$ python3 -q
>>> import numpy as np
>>> import numpy.linalg as la
>>> np.set_printoptions(precision=2, suppress=True, linewidth=100, floatmode="fixed")
>>> data = np.loadtxt("layer13.csv", delimiter=",")
>>> data
array([[2.00, 0.00, 2.00, 2.00, 1.00, 2.00, 0.00],
       [0.00, 2.00, 1.00, 0.00, 3.00, 2.00, 0.00],
       [0.00, 1.00, 2.00, 3.00, 1.00, 3.00, 3.00],
       [1.00, 1.00, 0.00, 0.00, 1.00, 1.00, 0.00],
       [3.00, 2.00, 2.00, 3.00, 1.00, 3.00, 2.00],
       [2.00, 3.00, 2.00, 2.00, 0.00, 1.00, 0.00],
       [3.00, 3.00, 1.00, 1.00, 0.00, 3.00, 2.00]])
>>> A2 = data / la.norm(data, axis=1, keepdims=True)
>>> gram = A2 @ A2.T
>>> (gram - 2 * np.eye(7)).round(6).argmax(axis=1)
array([4, 3, 4, 1, 6, 4, 4])
>>> (np.abs(gram) > 0.9).astype(int)
array([[1, 0, 0, 0, 0, 0, 0],
       [0, 1, 0, 0, 0, 0, 0],
       [0, 0, 1, 0, 0, 0, 0],
       [0, 0, 0, 1, 0, 0, 0],
       [0, 0, 0, 0, 1, 0, 1],
       [0, 0, 0, 0, 0, 1, 0],
       [0, 0, 0, 0, 1, 0, 1]])
>>> la.norm(A2, axis=1)
array([1.00, 1.00, 1.00, 1.00, 1.00, 1.00, 1.00])
>>> gram[1]
array([0.51, 1.00, 0.53, 0.82, 0.56, 0.50, 0.53])
>>> np.argwhere(np.triu(np.abs(gram) > 0.95, 1))
array([], shape=(0, 2), dtype=int64)
>>> r0, g = data[1], data[0]
>>> r0 @ g
np.float64(9.0)
>>> r0 @ r0
np.float64(18.0)
>>> p = (r0 @ g) / (r0 @ r0) * r0
>>> g - p
array([ 2.00, -1.00,  1.50,  2.00, -0.50,  1.00,  0.00])
>>> p
array([0.00, 1.00, 0.50, 0.00, 1.50, 1.00, 0.00])
>>> np.round(la.norm(r0 + g) ** 2 + la.norm(r0 - g) ** 2, 2)
np.float64(70.0)
>>> np.outer(r0, g)
array([[0.00, 0.00, 0.00, 0.00, 0.00, 0.00, 0.00],
       [4.00, 0.00, 4.00, 4.00, 2.00, 4.00, 0.00],
       [2.00, 0.00, 2.00, 2.00, 1.00, 2.00, 0.00],
       [0.00, 0.00, 0.00, 0.00, 0.00, 0.00, 0.00],
       [6.00, 0.00, 6.00, 6.00, 3.00, 6.00, 0.00],
       [4.00, 0.00, 4.00, 4.00, 2.00, 4.00, 0.00],
       [0.00, 0.00, 0.00, 0.00, 0.00, 0.00, 0.00]])
>>> A2 = la.inv(data)
>>> np.round(data @ A2, 2) + 0
array([[1.00, 0.00, 0.00, 0.00, 0.00, 0.00, 0.00],
       [0.00, 1.00, 0.00, 0.00, 0.00, 0.00, 0.00],
       [0.00, 0.00, 1.00, 0.00, 0.00, 0.00, 0.00],
       [0.00, 0.00, 0.00, 1.00, 0.00, 0.00, 0.00],
       [0.00, 0.00, 0.00, 0.00, 1.00, 0.00, 0.00],
       [0.00, 0.00, 0.00, 0.00, 0.00, 1.00, 0.00],
       [0.00, 0.00, 0.00, 0.00, 0.00, 0.00, 1.00]])
>>> (np.abs(A2) > 1e-9).astype(int)
array([[1, 1, 1, 1, 1, 1, 1],
       [1, 1, 1, 1, 1, 1, 1],
       [1, 1, 1, 1, 1, 1, 1],
       [0, 1, 1, 1, 1, 1, 1],
       [1, 1, 1, 1, 1, 1, 1],
       [1, 1, 1, 1, 1, 1, 1],
       [1, 1, 1, 1, 1, 1, 1]])
>>> np.round(la.det(data) * la.det(A2), 2)
np.float64(1.0)
